% ipython --no-banner

In [1]: import numpy as np

In [2]: np.set_printoptions(precision=2, suppress=True, linewidth=120)

In [3]: W0 = np.load("data.npy")

In [4]: W0
Out[4]: 
array([[7, 0, 0, 0, 0, 0, 0, 0, 0, 0],
       [2, 1, 0, 0, 0, 0, 0, 0, 0, 0],
       [5, 4, 3, 0, 0, 0, 0, 0, 0, 0],
       [1, 0, 3, 2, 0, 0, 0, 0, 0, 0],
       [1, 7, 7, 3, 5, 0, 0, 0, 0, 0],
       [8, 4, 3, 2, 4, 4, 0, 0, 0, 0],
       [3, 6, 5, 6, 1, 6, 4, 0, 0, 0],
       [9, 3, 0, 7, 9, 4, 0, 0, 0, 0],
       [6, 7, 5, 9, 0, 6, 9, 3, 5, 0],
       [0, 8, 0, 7, 9, 5, 1, 9, 1, 8]])

In [5]: # triangular: eigenvalues sit on the diagonal

In [6]: rank = np.linalg.matrix_rank(W0)

In [7]: rank
Out[7]: np.int64(9)

In [8]: N = np.linalg.svd(W0)[2][rank:].T

In [9]: print(np.allclose(W0 @ N, 0))
True

In [10]: np.round(W0 @ N, 2) + 0
Out[10]: 
array([[0.],
       [0.],
       [0.],
       [0.],
       [0.],
       [0.],
       [0.],
       [0.],
       [0.],
       [0.]])

In [11]: print([int(np.linalg.matrix_rank(W0[:, :j + 1])) for j in range(10)])
[1, 2, 3, 4, 5, 6, 7, 8, 9, 9]

In [12]: np.linalg.matrix_rank(W0.T @ W0), np.linalg.matrix_rank(W0 @ W0.T)
Out[12]: (np.int64(9), np.int64(9))

In [13]: print(np.round(N @ N.T, 2) + 0)
[[ 0.    0.    0.    0.    0.    0.    0.    0.    0.    0.  ]
 [ 0.    0.    0.    0.    0.    0.    0.    0.    0.    0.  ]
 [ 0.    0.    0.    0.    0.    0.    0.    0.    0.    0.  ]
 [ 0.    0.    0.    0.    0.    0.    0.    0.    0.    0.  ]
 [ 0.    0.    0.    0.    0.    0.    0.    0.    0.    0.  ]
 [ 0.    0.    0.    0.    0.    0.    0.    0.    0.    0.  ]
 [ 0.    0.    0.    0.    0.    0.    0.    0.    0.    0.  ]
 [ 0.    0.    0.    0.    0.    0.    0.    0.41 -0.24 -0.43]
 [ 0.    0.    0.    0.    0.    0.    0.   -0.24  0.15  0.26]
 [ 0.    0.    0.    0.    0.    0.    0.   -0.43  0.26  0.45]]

In [14]: print(np.linalg.matrix_power(W0, 4))
[[ 2401     0     0     0     0     0     0     0     0     0]
 [  800     1     0     0     0     0     0     0     0     0]
 [ 3620   160    81     0     0     0     0     0     0     0]
 [ 2334   300   195    16     0     0     0     0     0     0]
 [10130  3112  2525   609   625     0     0     0     0     0]
 [14635  4708  4075  1236  1476   256     0     0     0     0]
 [22897  8427  7500  2865  3081  1536   256     0     0     0]
 [19565  7436  6444  1861  2101   256     0     0     0     0]
 [59712 26945 24928 13356 10908  9048  3321   375   625     0]
 [73126 48237 41435 26467 29427 12408  2733  4995  1157  4096]]

In [15]: print(np.allclose(W0, W0.T))
False

In [16]: print(np.round(np.abs(np.linalg.eigvals(W0)).max(), 2))
8.0

In [17]: np.sort(np.abs(np.linalg.eigvals(W0)))
Out[17]: array([0., 1., 2., 3., 4., 4., 5., 5., 7., 8.])

In [18]: np.trace(W0)
Out[18]: np.int64(39)

In [19]: np.allclose(W0 @ W0.T, W0.T @ W0)
Out[19]: False

In [20]: K = np.load("layer3.npy")

In [21]: K
Out[21]: 
array([[-0.94,  0.81, -0.64, -0.43, -0.94,  0.  ,  0.96,  0.75, -0.49, -0.87,  0.43, -0.97, -0.35, -0.89],
       [ 0.58,  0.28,  0.12, -0.05,  0.25,  0.17, -0.06, -0.15, -0.16,  0.43,  0.23,  0.16, -0.83, -0.19],
       [ 0.99,  0.62,  0.99,  0.57,  1.  , -0.83, -1.  ,  0.84, -0.01,  0.87,  0.73,  1.  , -0.33,  0.82],
       [-0.37,  0.98,  0.97,  0.2 ,  0.94, -0.96, -0.77,  1.  , -0.54, -0.87,  0.92,  0.54,  0.86, -0.45],
       [ 0.1 , -1.  , -0.65,  0.45,  0.05,  0.59, -0.83, -0.99,  0.88,  0.69, -0.97,  0.86,  0.99,  0.98],
       [-0.5 ,  0.06,  0.49,  0.2 ,  0.45, -0.61, -0.52,  0.74,  0.13, -0.56,  0.06,  0.35,  0.95,  0.35],
       [-0.54,  0.33,  0.92,  0.46,  0.93, -0.93, -0.93,  0.97,  0.22, -0.79,  0.33,  0.86,  1.  ,  0.71],
       [ 0.83,  0.96,  0.99,  0.37,  0.99, -0.93, -0.97,  0.99, -0.42, -0.12,  0.9 ,  0.95,  0.25,  0.12],
       [-0.98, -0.35,  0.36,  0.3 , -0.09, -0.86, -0.38,  0.93,  0.41, -0.96, -0.32, -0.08,  1.  ,  0.6 ],
       [ 0.52,  0.21, -0.27, -0.17, -0.24,  0.45,  0.39, -0.49, -0.2 ,  0.49,  0.13, -0.24, -0.94, -0.39],
       [-0.86, -0.8 , -0.94, -0.3 , -0.98,  0.76,  0.93, -0.91,  0.24, -0.32, -0.73, -0.92,  0.2 , -0.26],
       [-1.  , -0.93, -0.83,  0.12, -0.98, -0.62,  0.79,  0.59,  0.69, -0.99, -0.89, -0.93,  1.  ,  0.62],
       [ 0.88, -0.4 ,  0.99,  0.78,  1.  , -0.96, -1.  ,  0.94,  0.58,  0.25,  0.18,  1.  ,  1.  ,  0.98],
       [ 0.62,  0.99,  0.1 , -0.54, -0.42,  0.25,  0.91,  0.81, -0.85,  0.16,  0.93, -0.87, -1.  , -0.98],
       [-0.2 , -0.65,  0.56,  0.39,  0.74, -0.58, -0.86,  0.34,  0.46, -0.25, -0.37,  0.8 ,  0.99,  0.81],
       [ 0.13,  0.45,  0.92,  0.43,  0.96, -0.88, -0.94,  0.95,  0.11, -0.46,  0.45,  0.9 ,  0.98,  0.65],
       [ 0.43, -0.49,  0.79,  0.45,  0.92, -0.65, -0.94,  0.44,  0.41,  0.11, -0.16,  0.92,  0.97,  0.84],
       [-1.  , -0.71, -0.78, -0.04, -0.96, -0.38,  0.84,  0.5 ,  0.41, -0.97, -0.7 , -0.92,  1.  ,  0.14],
       [ 0.8 ,  0.04, -0.95, -0.62, -0.97,  0.97,  0.98, -0.99, -0.46,  0.91, -0.12, -0.94, -1.  , -0.9 ],
       [ 0.43, -0.08, -0.85, -0.41, -0.88,  0.86,  0.9 , -0.92, -0.25,  0.66, -0.16, -0.81, -1.  , -0.7 ],
       [ 0.26,  0.29,  0.72,  0.24,  0.8 , -0.6 , -0.76,  0.72,  0.03, -0.12,  0.29,  0.7 ,  0.72,  0.37],
       [ 0.85,  0.73,  0.74,  0.08,  0.86, -0.31, -0.67,  0.57, -0.31,  0.53,  0.63,  0.7 , -0.89, -0.14],
       [ 0.94,  0.86,  0.91,  0.17,  0.96, -0.55, -0.87,  0.81, -0.39,  0.61,  0.78,  0.88, -0.91, -0.08],
       [-0.75,  0.15, -0.98, -0.67, -1.  ,  0.93,  1.  , -0.92, -0.44, -0.07, -0.24, -0.99, -1.  , -0.94]])

In [22]: x = np.array([-1, 1, -2, 2, 2, -1, -1, 1, 0, 0, -2, 1, 2, 0])

In [23]: y = K @ x

In [24]: np.round(np.linalg.solve(K.T @ K, K.T @ y), 2) + 0
Out[24]: array([-1.,  1., -2.,  2.,  2., -1., -1.,  1.,  0.,  0., -2.,  1.,  2.,  0.])

In [25]: rng = np.random.default_rng(38838)

In [26]: y = y + 0.3 * rng.normal(size=24)

In [27]: y
Out[27]: 
array([-2.79, -2.47,  2.79,  4.77,  5.14,  5.  ,  6.83,  3.37,  4.67, -4.17, -1.99,  2.7 ,  5.68, -6.63,  6.1 ,  5.79,
        5.21,  2.46, -7.72, -6.2 ,  4.56, -1.17, -0.56, -5.87])

In [28]: beta, *_ = np.linalg.lstsq(K, y)

In [29]: beta.round()
Out[29]: array([-2.,  3.,  1.,  7.,  2.,  0.,  3.,  1., -4.,  2., -6.,  2.,  3.,  0.])

In [30]: print(beta)
[-1.87  3.08  0.56  7.11  1.83  0.25  2.96  1.25 -3.65  1.55 -6.27  2.43  2.99  0.1 ]

In [31]: round(float(np.linalg.norm(y - K @ beta)), 2)
Out[31]: 0.7
